% python3 -q
>>> import numpy as np
>>> np.set_printoptions(precision=2, suppress=True, linewidth=140)
>>> rnd = lambda a: np.round(a, 2) + 0
>>> A = np.load("block6.npy")
>>> A
array([[0, 0, 0, 0],
       [0, 1, 1, 2],
       [0, 1, 1, 2],
       [0, 2, 2, 4]])
>>> # null space of dimension 3
>>> rnd(np.linalg.det(A))
np.float64(0.0)
>>> (A != 0).astype(int)
array([[0, 0, 0, 0],
       [0, 1, 1, 1],
       [0, 1, 1, 1],
       [0, 1, 1, 1]])
>>> A @ A
array([[ 0,  0,  0,  0],
       [ 0,  6,  6, 12],
       [ 0,  6,  6, 12],
       [ 0, 12, 12, 24]])
>>> rnd(np.sort(np.linalg.eigvals(A).real))
array([0., 0., 0., 6.])
>>> r = np.linalg.matrix_rank(A)
>>> r
np.int64(1)
>>> ns = np.linalg.svd(A)[2][r:].T
>>> ns.shape
(4, 3)
>>> [int(np.linalg.matrix_rank(A[:i])) for i in range(1, len(A) + 1)]
[0, 1, 1, 1]
>>> np.allclose(A @ ns, 0)
True
>>> [int(np.linalg.matrix_rank(A[:, :j + 1])) for j in range(4)]
[0, 1, 1, 1]
>>> print(np.linalg.matrix_rank(A.T @ A), np.linalg.matrix_rank(A @ A.T))
1 1
>>> w, V = np.linalg.eigh(A)
>>> x = np.array([9, 7, 6, 0])
>>> x @ A @ x
np.int64(169)
>>> arr = np.load("arr.npy")
>>> arr
array([[ 3,  1,  2],
       [ 6,  4,  4],
       [ 8,  5,  6],
       [10,  8,  8],
       [12, 11, 11],
       [13, 12, 12],
       [15, 13, 15],
       [16, 14, 15],
       [18, 15, 16],
       [21, 17, 18],
       [21, 18, 18],
       [21, 19, 19],
       [22, 19, 22],
       [25, 19, 25],
       [28, 21, 27]])
>>> x = np.array([-2, -1, 2])
>>> target = arr @ x
>>> target
array([ -3,  -8,  -9, -12, -13, -14, -13, -16, -19, -23, -24, -23, -19, -19, -23])
>>> rnd(np.linalg.lstsq(arr, target)[0])
array([-2., -1.,  2.])
>>> rng = np.random.default_rng(6185)
>>> target = target + 0.3 * rng.normal(size=15)
>>> rnd(target)
array([ -3.17,  -7.97,  -9.04, -12.32, -12.59, -13.61, -13.19, -15.76, -19.09, -23.18, -24.28, -22.77, -18.76, -18.95, -22.85])
>>> b, *_ = np.linalg.lstsq(arr, target)
>>> [round(float(np.linalg.norm(np.linalg.solve(arr.T @ arr + lam * np.eye(3), arr.T @ target))), 2) for lam in (0, 1, 10, 100)]
[3.11, 2.87, 1.79, 0.71]
>>> print(b.round())
[-2. -1.  2.]
>>> rnd(b)
array([-2.13, -0.93,  2.08])
>>> print(rnd(np.abs(np.linalg.svd(arr)[2][-1])))
[0.78 0.4  0.49]
>>> [round(float(x), 2) for x in np.linalg.svd(arr, compute_uv=False)[:3]]
[107.48, 4.44, 2.87]
>>> np.argsort(-np.linalg.norm(arr, axis=0).round(6), kind="stable")[:3]
array([0, 2, 1])
>>> rnd(np.linalg.norm(arr, 2) / np.linalg.norm(arr))
np.float64(1.0)
>>> print(np.linalg.cond(arr) > 100)
False
>>> basis = arr[[9, 2]].astype(float)
>>> for _ in range(6):
...     lab = np.linalg.norm(arr[:, None] - basis, axis=-1).argmin(axis=1)
...     basis = np.array([arr[lab == j].mean(axis=0) for j in range(2)])
... 
>>> lab
array([1, 1, 1, 1, 1, 1, 0, 0, 0, 0, 0, 0, 0, 0, 0])
>>> rnd(basis[1] - basis[0])
array([-12.11, -10.39, -12.28])
>>> np.abs(basis[1] - basis[0]).argmax()
np.int64(2)
>>> E = np.load("mat.npy")
>>> E
array([[1, 0, 0],
       [0, 1, 0],
       [3, 0, 1]])
>>> np.prod(np.diag(E)), rnd(np.linalg.det(E))
(np.int64(1), np.float64(1.0))
>>> rnd(np.sort(np.linalg.eigvals(E)))
array([1., 1., 1.])
>>> Uu, s, Vt = np.linalg.svd(E, full_matrices=False)
>>> rnd(s / s[0])
array([1.  , 0.3 , 0.09])
>>> rnd(s)
array([3.3, 1. , 0.3])
>>> print(rnd(Uu.T @ E @ Vt.T))
[[3.3 0.  0. ]
 [0.  1.  0. ]
 [0.  0.  0.3]]
>>> np.allclose(Uu * s @ Vt, E)
True
>>> rnd(np.cumsum(s ** 2) / np.sum(s ** 2))
array([0.91, 0.99, 1.  ])
>>> hat = np.triu(np.array([[-2, 0, 2], [-1, 0, 3], [2, 3, 0]]), 1) + np.eye(3)
>>> other = hat @ E @ np.linalg.inv(hat)
>>> rnd(np.linalg.det(other))
np.float64(1.0)
>>> print(other)
[[  7.   0. -12.]
 [  9.   1. -18.]
 [  3.   0.  -5.]]
>>> rnd(np.poly(other))
array([ 1., -3.,  3., -1.])
>>> (np.linalg.matrix_power((E != 0) + (E.T != 0) + np.eye(3), 3) > 0).astype(int)
array([[1, 0, 1],
       [0, 1, 0],
       [1, 0, 1]])
>>> print(np.flatnonzero(np.linalg.matrix_power((E != 0) + (E.T != 0) + np.eye(3), 3)[2]))
[0 2]
>>> rnd(np.sort(np.linalg.eigvals(E).real))
array([1., 1., 1.])
>>> x = np.array([3, 3, 3])
>>> a = np.maximum(E @ x, 0)
>>> E.T @ a
array([39,  3, 12])
>>> data = np.load("layer5.npy")
>>> print(data)
[[-2  0]
 [ 0 -2]]
>>> data @ data
array([[4, 0],
       [0, 4]])
>>> (data != 0).astype(int)
array([[1, 0],
       [0, 1]])
>>> rnd(np.sort(np.linalg.eigvals(data).real))
array([-2., -2.])
>>> print([round(float(np.linalg.det(data[:i, :i])), 2) + 0 for i in range(1, 3)])
[-2.0, 4.0]
>>> np.all(np.linalg.eigvalsh(data) > 0)
np.False_
>>> rnd(np.linalg.eigvalsh(data).min())
np.float64(-2.0)
>>> mat = np.load("m.npy")
>>> mat
array([[-0.8 , -1.  ,  1.67],
       [-0.9 , -0.7 ,  1.77],
       [-0.6 ,  2.1 ,  1.11],
       [ 1.1 , -0.9 , -2.24],
       [ 0.2 ,  0.8 , -0.29],
       [ 0.3 ,  0.  , -0.6 ],
       [ 2.  , -0.2 , -3.99],
       [-0.1 ,  1.2 ,  0.22],
       [-0.3 ,  0.6 ,  0.61],
       [-0.7 , -0.5 ,  1.35],
       [-2.4 ,  0.8 ,  4.78],
       [ 0.2 ,  1.9 , -0.32],
       [-0.5 ,  0.  ,  0.98],
       [ 1.5 , -0.8 , -2.95],
       [ 0.2 ,  1.7 , -0.41],
       [ 0.2 ,  0.2 , -0.39],
       [ 1.  ,  2.5 , -2.09],
       [ 1.1 ,  0.4 , -2.24],
       [ 1.7 , -1.  , -3.36],
       [ 1.3 ,  0.  , -2.53],
       [ 1.6 , -0.6 , -3.22],
       [-0.7 , -0.4 ,  1.38],
       [-1.2 , -2.7 ,  2.26],
       [ 0.5 ,  0.8 , -1.  ],
       [ 1.2 ,  0.4 , -2.37],
       [-3.6 ,  0.8 ,  7.18],
       [-1.8 ,  1.5 ,  3.66]])
>>> rnd(np.linalg.norm(mat, 2) / np.linalg.norm(mat))
np.float64(0.93)
>>> rnd(np.abs(np.linalg.svd(mat)[2][-1]))
array([0.89, 0.  , 0.45])
>>> round(np.log10(np.linalg.cond(mat)))
2
>>> O, V = np.linalg.qr(mat[:, :2])[0], np.linalg.qr(mat[:, 2:])[0]
>>> s = np.linalg.svd(O.T @ V, compute_uv=False)
>>> rnd(np.degrees(np.arccos(s.clip(0, 1))))
array([1.19])
>>> rnd(s)
array([1.])
>>> X = np.array([[8.0, 5.0, -6.0], [0.0, 9.0, 0.0], [0.0, 7.0, 2.0]])
>>> x = np.array([0, 3, 4])
>>> target = X @ x
>>> target
array([-9., 27., 29.])
>>> rnd(np.linalg.solve(X, 3 * target))
array([ 0.,  9., 12.])
>>> rnd(np.linalg.solve(X, target + X[:, 2]))
array([0., 3., 5.])
>>> rnd(np.linalg.solve(X, X[:, 1]))
array([0., 1., 0.])
>>> rnd(np.linalg.det(X))
np.float64(144.0)
>>> print(np.trace(X))
19.0
>>> rnd(np.sort(np.abs(np.linalg.eigvals(X))))
array([2., 8., 9.])
>>> lab = rng.permutation(3)
>>> lab
array([0, 1, 2])
>>> other = X[lab][:, lab]
>>> np.allclose(other, X)
True
>>> print(np.trace(other))
19.0
>>> print(rnd(np.sort(np.abs(np.linalg.eigvals(other)))))
[2. 8. 9.]
>>> K = np.loadtxt("case12.csv", delimiter=",")
>>> K
array([[ 4.,  0.,  6.,  0.],
       [-4., -2., -6., -3.],
       [-2.,  0.,  2.,  0.],
       [ 2.,  1., -2., -1.]])
>>> ang = np.radians(135)
>>> Rm = np.eye(4)
>>> Rm[2, 2] = Rm[0, 0] = np.cos(ang)
>>> Rm[2, 0], Rm[0, 2] = -np.sin(ang), np.sin(ang)
>>> rnd(Rm)
array([[-0.71,  0.  ,  0.71,  0.  ],
       [ 0.  ,  1.  ,  0.  ,  0.  ],
       [-0.71,  0.  , -0.71,  0.  ],
       [ 0.  ,  0.  ,  0.  ,  1.  ]])
>>> other = K @ Rm.T
>>> print(rnd(np.abs(other - K).max(axis=0)))
[ 4.83  0.   13.07  0.  ]
>>> rnd(np.linalg.det(Rm)), rnd(np.trace(Rm))
(np.float64(1.0), np.float64(0.59))
>>> rnd(other)
array([[ 1.41,  0.  , -7.07,  0.  ],
       [-1.41, -2.  ,  7.07, -3.  ],
       [ 2.83,  0.  ,  0.  ,  0.  ],
       [-2.83,  1.  ,  0.  , -1.  ]])
>>> print(rnd(np.linalg.det(Rm)))
1.0
>>> (np.linalg.matrix_power((Rm != 0) + (Rm.T != 0) + np.eye(4), 4) > 0).astype(int)
array([[1, 0, 1, 0],
       [0, 1, 0, 0],
       [1, 0, 1, 0],
       [0, 0, 0, 1]])
>>> (Rm != 0).astype(int)
array([[1, 0, 1, 0],
       [0, 1, 0, 0],
       [1, 0, 1, 0],
       [0, 0, 0, 1]])
>>> rnd(Rm @ Rm)
array([[ 0.,  0., -1.,  0.],
       [ 0.,  1.,  0.,  0.],
       [ 1.,  0.,  0.,  0.],
       [ 0.,  0.,  0.,  1.]])
>>> np.flatnonzero(np.linalg.matrix_power((Rm != 0) + (Rm.T != 0) + np.eye(4), 4)[1])
array([1])
>>> rnd(np.sort(np.linalg.eigvals(Rm).real))
array([-0.71, -0.71,  1.  ,  1.  ])
>>> other = np.array([[2], [-2], [-3]])
>>> basis = np.array([[3, 3, 0, 3]])
>>> W0 = other @ basis + 0.02 * rng.normal(size=(3, 4))
>>> rnd(W0)
array([[ 6.02,  5.96, -0.01,  6.01],
       [-6.01, -6.  , -0.05, -5.98],
       [-8.97, -8.98,  0.  , -9.03]])
>>> other = W0 + rng.integers(-2, 3, (3, 1)) @ rng.integers(-2, 3, (1, 4))
>>> rnd(other)
array([[  8.02,   3.96,   1.99,   7.01],
       [ -6.01,  -6.  ,  -0.05,  -5.98],
       [ -4.97, -12.98,   4.  ,  -7.03]])
>>> print(rnd(np.abs(other - W0).sum(axis=1)))
[ 7.  0. 14.]
>>> print(np.linalg.matrix_rank(other - W0, tol=1e-8))
1
>>> print(rnd(other - W0))
[[ 2. -2.  2.  1.]
 [ 0.  0.  0.  0.]
 [ 4. -4.  4.  2.]]
>>> def softmax(z):
...     e = np.exp(z - z.max(axis=-1, keepdims=True))
...     return e / e.sum(axis=-1, keepdims=True)
... 
>>> rnd(softmax(other).sum(axis=1))
array([1., 1., 1.])
>>> scores = other @ other.T / np.sqrt(4)
>>> rnd(softmax(scores + np.triu(np.full(scores.shape, -np.inf), 1)))
array([[1., 0., 0.],
       [0., 1., 0.],
       [0., 0., 1.]])
>>> softmax(scores).round(6).argmax(axis=1)
array([0, 2, 2])
